$ python -q
>>> import numpy as np
>>> np.set_printoptions(precision=2, suppress=True, linewidth=200)
>>> def rnd(a):
...     return np.round(a, 2) + 0
... 
>>> X = np.load("dump.npy")
>>> X
array([[-10,   0,   5,   2,   6,   3,  -4,   0,  -3,   0],
       [  0,  10,  -3,  -6,   3,   1,  -4,  -6,  -3,  -3],
       [  5,  -3,   0,  -3,   1,   0,   4,  -5,  -2,  -4],
       [  2,  -6,  -3,   2,  -3,  -2,  -5,   7,   1,   3],
       [  6,   3,   1,  -3,   8,   3,   8,   3,   2,  -6],
       [  3,   1,   0,  -2,   3,   8,   5,   8,   1,  -9],
       [ -4,  -4,   4,  -5,   8,   5,   2,  -5, -10,  -7],
       [  0,  -6,  -5,   7,   3,   8,  -5,  -4,   2,   3],
       [ -3,  -3,  -2,   1,   2,   1, -10,   2,   8,   4],
       [  0,  -3,  -4,   3,  -6,  -9,  -7,   3,   4,  10]])
>>> # symmetric
>>> evals, V = np.linalg.eigh(X)
>>> x = np.array([-1, 1, 0, 2, 3, 0, 0, 0, 0, -2])
>>> x @ X @ x
np.int64(94)
>>> np.abs(X).sum(axis=1).max(), rnd(np.abs(evals).max())
(np.int64(54), np.float64(31.96))
>>> evals, V = np.linalg.eigh(X)
>>> rnd(V.T @ V)
array([[1., 0., 0., 0., 0., 0., 0., 0., 0., 0.],
       [0., 1., 0., 0., 0., 0., 0., 0., 0., 0.],
       [0., 0., 1., 0., 0., 0., 0., 0., 0., 0.],
       [0., 0., 0., 1., 0., 0., 0., 0., 0., 0.],
       [0., 0., 0., 0., 1., 0., 0., 0., 0., 0.],
       [0., 0., 0., 0., 0., 1., 0., 0., 0., 0.],
       [0., 0., 0., 0., 0., 0., 1., 0., 0., 0.],
       [0., 0., 0., 0., 0., 0., 0., 1., 0., 0.],
       [0., 0., 0., 0., 0., 0., 0., 0., 1., 0.],
       [0., 0., 0., 0., 0., 0., 0., 0., 0., 1.]])
>>> np.abs(V[:, -1]).round(6).argmax()
np.int64(9)
>>> rnd(evals)
array([-20.64, -13.12,  -8.86,  -0.63,   1.3 ,   4.75,   7.44,  13.9 ,  17.9 ,  31.96])
>>> (evals > 1e-8).sum(), (evals < -1e-8).sum()
(np.int64(6), np.int64(4))
>>> rnd(np.linalg.eigvalsh(X + -2 * np.eye(10)))
array([-22.64, -15.12, -10.86,  -2.63,  -0.7 ,   2.75,   5.44,  11.9 ,  15.9 ,  29.96])
>>> print(rnd(V @ np.diag(evals) @ V.T))
[[-10.   0.   5.   2.   6.   3.  -4.   0.  -3.   0.]
 [  0.  10.  -3.  -6.   3.   1.  -4.  -6.  -3.  -3.]
 [  5.  -3.   0.  -3.   1.   0.   4.  -5.  -2.  -4.]
 [  2.  -6.  -3.   2.  -3.  -2.  -5.   7.   1.   3.]
 [  6.   3.   1.  -3.   8.   3.   8.   3.   2.  -6.]
 [  3.   1.   0.  -2.   3.   8.   5.   8.   1.  -9.]
 [ -4.  -4.   4.  -5.   8.   5.   2.  -5. -10.  -7.]
 [  0.  -6.  -5.   7.   3.   8.  -5.  -4.   2.   3.]
 [ -3.  -3.  -2.   1.   2.   1. -10.   2.   8.   4.]
 [  0.  -3.  -4.   3.  -6.  -9.  -7.   3.   4.  10.]]
>>> evals.sum(), np.trace(X)
(np.float64(34.0), np.int64(34))
>>> r0, r1 = X[3], X[8]
>>> r0 @ r0
np.int64(150)
>>> p = (r0 @ r1) / (r0 @ r0) * r0
>>> print(np.linalg.matrix_rank(np.outer(r0, r1)))
1
>>> rnd(np.linalg.norm(r0 + r1) ** 2 + np.linalg.norm(r0 - r1) ** 2)
np.float64(724.0)
>>> p
array([ 1.28, -3.84, -1.92,  1.28, -1.92, -1.28, -3.2 ,  4.48,  0.64,  1.92])
>>> print(np.outer(r0, r1))
[[ -6  -6  -4   2   4   2 -20   4  16   8]
 [ 18  18  12  -6 -12  -6  60 -12 -48 -24]
 [  9   9   6  -3  -6  -3  30  -6 -24 -12]
 [ -6  -6  -4   2   4   2 -20   4  16   8]
 [  9   9   6  -3  -6  -3  30  -6 -24 -12]
 [  6   6   4  -2  -4  -2  20  -4 -16  -8]
 [ 15  15  10  -5 -10  -5  50 -10 -40 -20]
 [-21 -21 -14   7  14   7 -70  14  56  28]
 [ -3  -3  -2   1   2   1 -10   2   8   4]
 [ -9  -9  -6   3   6   3 -30   6  24  12]]
>>> print(rnd(r1 - p))
[-4.28  0.84 -0.08 -0.28  3.92  2.28 -6.8  -2.48  7.36  2.08]
>>> np.count_nonzero(X)
np.int64(91)
>>> np.unravel_index(np.abs(X).argmax(), X.shape)
(np.int64(0), np.int64(0))
>>> X.shape
(10, 10)
>>> print(X.mean(axis=0))
[-0.1 -1.1 -0.7 -0.4  2.5  1.8 -1.6  0.3  0.  -0.9]
>>> X.sum(axis=1)
array([ -1, -11,  -7,  -4,  25,  18, -16,   3,   0,  -9])
>>> np.zeros(10, 10)
Traceback (most recent call last):
  File "<python-input-31>", line 1, in <module>
    np.zeros(10, 10)
    ~~~~~~~~^^^^^^^^
TypeError: Cannot interpret '10' as a data type
>>> mat = np.load("layer18.npy")
>>> mat
array([[-1,  2,  4],
       [-2,  1,  2],
       [-2,  0,  0],
       [-1,  2,  4],
       [-1,  1,  2],
       [-2, -1, -2]])
>>> left, s, vt = np.linalg.svd(mat)
>>> V = vt[:(s > 1e-8).sum()]
>>> rng = np.random.default_rng(2047)
>>> x = mat[1] + -1 * mat[2] + rng.integers(2) * np.eye(3)[2]
>>> x
array([0., 1., 2.])
>>> np.allclose(V.T @ V @ x, x)
True
>>> rnd(np.linalg.norm(x - V.T @ V @ x))
np.float64(0.0)
>>> np.linalg.matrix_rank(np.vstack([mat, x]))
np.int64(2)
>>> r0 = np.array([-5, 1, -1, -3, -2, 2, 2, 5, 4, 0])
>>> other = X + np.outer(r0, np.eye(10)[1])
>>> other
array([[-10.,  -5.,   5.,   2.,   6.,   3.,  -4.,   0.,  -3.,   0.],
       [  0.,  11.,  -3.,  -6.,   3.,   1.,  -4.,  -6.,  -3.,  -3.],
       [  5.,  -4.,   0.,  -3.,   1.,   0.,   4.,  -5.,  -2.,  -4.],
       [  2.,  -9.,  -3.,   2.,  -3.,  -2.,  -5.,   7.,   1.,   3.],
       [  6.,   1.,   1.,  -3.,   8.,   3.,   8.,   3.,   2.,  -6.],
       [  3.,   3.,   0.,  -2.,   3.,   8.,   5.,   8.,   1.,  -9.],
       [ -4.,  -2.,   4.,  -5.,   8.,   5.,   2.,  -5., -10.,  -7.],
       [  0.,  -1.,  -5.,   7.,   3.,   8.,  -5.,  -4.,   2.,   3.],
       [ -3.,   1.,  -2.,   1.,   2.,   1., -10.,   2.,   8.,   4.],
       [  0.,  -3.,  -4.,   3.,  -6.,  -9.,  -7.,   3.,   4.,  10.]])
>>> r0, r1 = other[3], other[4]
>>> r0 @ r0
np.float64(195.0)
>>> p = (r0 @ r1) / (r0 @ r0) * r0
>>> np.linalg.matrix_rank(np.outer(r0, r1))
np.int64(1)
>>> rnd(p)
array([-0.73,  3.28,  1.09, -0.73,  1.09,  0.73,  1.82, -2.55, -0.36, -1.09])
>>> A = np.array([[2, -2, 3], [0, -2, 2], [0, 0, 3]])
>>> # triangular, det is the product of the diagonal
>>> rnd(np.linalg.eigvals(A).sum().real)
np.float64(3.0)
>>> rnd(np.linalg.det(A.T))
np.float64(-12.0)
>>> r0 = np.array([1, -2, 1])
>>> other = A + np.outer(r0, np.eye(3)[1])
>>> print(rnd(np.linalg.det(other) / np.linalg.det(A)), rnd(1 + np.linalg.solve(A, r0)[1]))
2.33 2.33
>>> print(np.linalg.matrix_rank(np.linalg.inv(other) - np.linalg.inv(A), tol=1e-8))
1
>>> np.linalg.matrix_rank(other - A)
np.int64(1)
>>> r0 = np.array([-2, -3])
>>> print(np.convolve(A[1], r0))
[ 0  4  2 -6]
>>> print(np.correlate(A[1], A[2], "full"))
[ 0 -6  6  0  0]
>>> np.array([np.convolve(row, r0, "same") for row in A])
array([[-4, -2,  0],
       [ 0,  4,  2],
       [ 0,  0, -6]])
>>> feats = np.loadtxt("out15.csv", delimiter=",")
>>> feats
array([[ 0.35,  1.05, -2.12,  1.49,  1.5 ,  1.48, -2.43, -0.21, -2.59],
       [ 0.93,  3.47, -0.95,  0.75, -2.39, -1.87,  1.14, -0.04,  0.42],
       [-1.8 ,  1.68, -0.86, -2.66,  0.96,  0.21, -0.7 ,  2.6 ,  1.7 ],
       [ 0.36, -0.08,  1.91, -0.9 , -1.89, -0.7 ,  1.45,  2.79, -2.55],
       [-2.48,  1.4 , -0.83, -0.55, -1.4 ,  3.02,  1.52, -0.71, -1.42],
       [-1.56, -0.26, -3.41,  1.39, -1.83,  0.5 ,  0.52, -1.65,  1.53],
       [ 0.36, -0.48, -0.69,  3.12, -1.26, -2.97, -0.59,  1.51,  1.17],
       [-0.07, -1.17, -1.56,  1.54,  1.34, -0.91,  2.33, -2.81, -1.7 ],
       [ 1.18,  3.27,  0.91, -0.7 ,  1.6 , -0.05, -0.45,  2.4 , -1.76],
       [-0.56, -1.91, -1.94, -0.48,  0.85, -1.73, -3.13,  1.87,  0.14],
       [-3.19,  0.86, -1.53, -1.78, -0.02, -0.73, -2.08, -1.34,  1.39],
       [-0.81, -0.32, -0.56,  0.22, -2.56,  2.99, -0.24,  1.8 ,  2.26],
       [ 2.66,  0.  ,  0.45,  3.3 , -0.57,  0.12,  2.03,  1.13, -1.05],
       [ 1.14, -1.48, -0.48, -2.99,  0.33,  0.33, -1.84,  0.48,  2.92],
       [ 0.01, -2.81, -0.39, -0.29,  3.08,  0.09,  1.1 ,  1.13,  2.21],
       [ 0.21,  0.76, -1.5 , -2.38, -0.17, -1.37, -0.76, -2.43,  2.85],
       [-2.02, -2.95, -0.41, -1.56,  0.42, -2.05,  0.74, -0.08,  2.15],
       [-0.47,  1.2 ,  1.2 ,  2.05, -3.09, -2.33, -0.34,  1.31,  0.92],
       [ 1.13, -1.5 , -1.46,  0.99,  1.46, -3.18,  0.65, -1.23,  2.04],
       [-0.01,  2.44, -1.56,  2.93,  1.09,  0.68, -0.12, -1.74, -1.82],
       [-2.97, -2.53,  2.31, -0.8 , -1.31, -0.09,  1.36, -0.03,  0.51],
       [-1.18,  0.22,  4.25,  0.59,  0.41, -0.58, -0.45,  1.36,  1.61],
       [-1.53, -2.29, -2.91, -0.93, -0.55,  1.43, -1.08,  1.58,  1.45],
       [ 1.77, -1.2 , -2.96, -1.88, -1.31, -1.55,  1.19,  1.52, -0.51],
       [ 0.93,  0.67,  2.75, -1.56, -1.64, -1.71, -0.76,  0.51,  2.69],
       [-1.86, -0.86, -2.19, -1.6 ,  0.77, -0.92, -0.94, -1.45,  3.01],
       [-2.28, -1.32,  2.49,  0.41, -0.84, -0.6 ,  1.2 , -2.29, -1.98],
       [-0.36, -1.78,  0.33,  0.29, -1.96, -1.59, -1.38, -3.56,  0.75],
       [ 0.4 , -2.44, -0.75, -0.55, -0.72,  2.39, -1.15, -0.25,  3.22],
       [-1.53, -1.03,  1.33,  1.53, -2.21, -1.23,  1.06, -2.39, -2.05]])
>>> Xs = feats - feats.mean(axis=0)
>>> V = np.linalg.svd(Xs)[2][:1]
>>> other = Xs - Xs @ V.T @ V
>>> rnd((Xs @ V.T).std(axis=0))
array([2.37])
>>> x = np.array([2, 0, 2, 0, 2, 2, 1, 0, 1])
>>> rhs = feats @ x
>>> rnd(np.linalg.lstsq(feats, rhs)[0])
array([2., 0., 2., 0., 2., 2., 1., 0., 1.])
>>> rhs = rhs + 0.05 * rng.normal(size=30)
>>> rnd(rhs)
array([ -2.61,  -6.94,  -2.02,  -1.81,  -3.27, -10.6 ,  -8.57,  -1.76,   5.02,  -9.78, -11.6 ,   0.04,   6.34,   3.79,   8.86,  -3.51,  -5.11,  -8.71,  -1.44,  -1.52,  -2.18,   7.01,  -6.77,  -7.39,
         2.55,  -6.37,  -3.24,  -7.77,   4.73,  -8.24])
>>> beta, *_ = np.linalg.lstsq(feats, rhs)
>>> rnd(np.linalg.norm(rhs - feats @ beta))
np.float64(0.25)
>>> [round(float(np.linalg.norm(np.linalg.solve(feats.T @ feats + lam * np.eye(9), feats.T @ rhs))), 2) for lam in (0, 1, 10, 100)]
[4.24, 4.16, 3.59, 1.62]
>>> m1 = np.loadtxt("mat.csv", delimiter=",")
>>> rnd(m1)
array([[-0.52,  0.25,  0.34, -0.6 , -0.43],
       [-0.39, -0.09,  0.08,  0.74, -0.54],
       [ 0.13,  0.88, -0.42,  0.12, -0.15],
       [-0.7 , -0.11, -0.6 , -0.05,  0.37],
       [-0.26,  0.38,  0.59,  0.28,  0.6 ]])
>>> x = np.array([4, 1, -4, -1, 3])
>>> rnd(np.sort(np.abs(np.degrees(np.angle(np.linalg.eigvals(m1))))))
array([  0.  ,  74.97,  74.97, 175.86, 175.86])
>>> rnd(np.linalg.det(m1))
np.float64(1.0)
>>> rnd(np.linalg.inv(m1))
array([[-0.52, -0.39,  0.13, -0.7 , -0.26],
       [ 0.25, -0.09,  0.88, -0.11,  0.38],
       [ 0.34,  0.08, -0.42, -0.6 ,  0.59],
       [-0.6 ,  0.74,  0.12, -0.05,  0.28],
       [-0.43, -0.54, -0.15,  0.37,  0.6 ]])
>>> rnd(m1.T @ (m1 @ x))
array([ 4.,  1., -4., -1.,  3.])
>>> r0 = np.array([-1, -2, -2, 1, 0])
>>> other = m1 + np.outer(r0, np.eye(5)[4])
>>> np.linalg.matrix_rank(other - m1)
np.int64(1)
>>> rnd(np.linalg.det(other) / np.linalg.det(m1)), rnd(1 + np.linalg.solve(m1, r0)[4])
(np.float64(3.18), np.float64(3.18))
>>> data = np.load("x.npy")
>>> print(data)
[[-14.    0.3   0.3   1.1]
 [ 14.   -1.6   0.7  -0.4]
 [-24.   -0.1  -0.1  -0.8]
 [  4.   -0.7  -1.1   1.8]
 [ 12.    0.7  -0.3   1.1]
 [ 16.    0.3   1.    0.4]
 [ 14.    1.5  -2.7   0.1]
 [-16.   -0.5   0.4  -0.4]
 [-12.   -0.2   0.6  -0.8]
 [-10.    1.5   0.9  -0.2]]
>>> # column 0 dominates
>>> Xs = data - data.mean(axis=0)
>>> left, s, vt = np.linalg.svd(Xs, full_matrices=False)
>>> rnd((s ** 2).sum() ** 2 / (s ** 4).sum())
np.float64(1.02)
>>> rnd(np.abs(vt[-1]))
array([0.01, 0.29, 0.45, 0.84])
>>> print(np.abs(vt[0]).argmax())
0
>>> (np.sign(left[:, 0]) == np.sign(left[0, 0])).astype(int)
array([1, 0, 1, 0, 0, 0, 0, 1, 1, 1])
>>> rnd(s ** 2 / (s ** 2).sum())
array([0.99, 0.01, 0.  , 0.  ])
>>> rnd(Xs.mean(axis=0))
array([0., 0., 0., 0.])
>>> rnd(s)
array([45.35,  3.62,  2.55,  2.29])
>>> other = data / np.linalg.norm(data, axis=1, keepdims=True)
>>> cov = other @ other.T
>>> print(rnd(np.degrees(np.arccos(np.clip(cov[0, 1], -1, 1)))))
172.74
>>> np.argwhere(np.triu(np.abs(cov) > 0.95, 1))
array([[0, 1],
       [0, 2],
       [0, 4],
       [0, 5],
       [0, 6],
       [0, 7],
       [0, 8],
       [0, 9],
       [1, 2],
       [1, 4],
       [1, 5],
       [1, 7],
       [1, 8],
       [1, 9],
       [2, 4],
       [2, 5],
       [2, 6],
       [2, 7],
       [2, 8],
       [2, 9],
       [4, 5],
       [4, 6],
       [4, 7],
       [4, 8],
       [4, 9],
       [5, 6],
       [5, 7],
       [5, 8],
       [5, 9],
       [6, 7],
       [6, 8],
       [6, 9],
       [7, 8],
       [7, 9],
       [8, 9]])
>>> x = np.array([-2, 2, 3, 2])
>>> rhs = data @ x
>>> beta, lr = np.zeros(4), 1 / np.linalg.norm(data, 2) ** 2
>>> for i in range(4):
...     beta -= lr * data.T @ (data @ beta - rhs)
...     if i % 1 == 0: print(i, round(np.linalg.norm(data @ beta - rhs), 2))
... 
0 9.99
1 9.96
2 9.93
3 9.9
>>> rnd(np.linalg.cond(data))
np.float64(19.25)
>>> x = np.array([-3, -1, 0, -3])
>>> rhs = data @ x
>>> rnd(np.linalg.lstsq(data, rhs)[0])
array([-3., -1.,  0., -3.])
>>> print(rnd(np.linalg.solve(data.T @ data, data.T @ rhs)))
[-3. -1.  0. -3.]
>>> try:
...     np.linalg.solve(data, rhs)
... except np.linalg.LinAlgError as e:
...     print(repr(e))
... 
LinAlgError('Last 2 dimensions of the array must be square')
>>> rhs = rhs + 0.02 * rng.normal(size=10)
>>> rnd(rhs)
array([ 38.44, -39.2 ,  74.5 , -16.73, -40.02, -49.48, -43.77,  49.68,  38.64,  29.11])
>>> beta, *_ = np.linalg.lstsq(data, rhs)
>>> beta.round()
array([-3., -1.,  0., -3.])
>>> rnd(data.T @ (rhs - data @ beta))
array([0., 0., 0., 0.])
>>> [round(float(np.linalg.norm(np.linalg.solve(data.T @ data + lam * np.eye(4), data.T @ rhs))), 2) for lam in (0, 1, 10, 100)]
[4.36, 4.07, 3.3, 2.93]
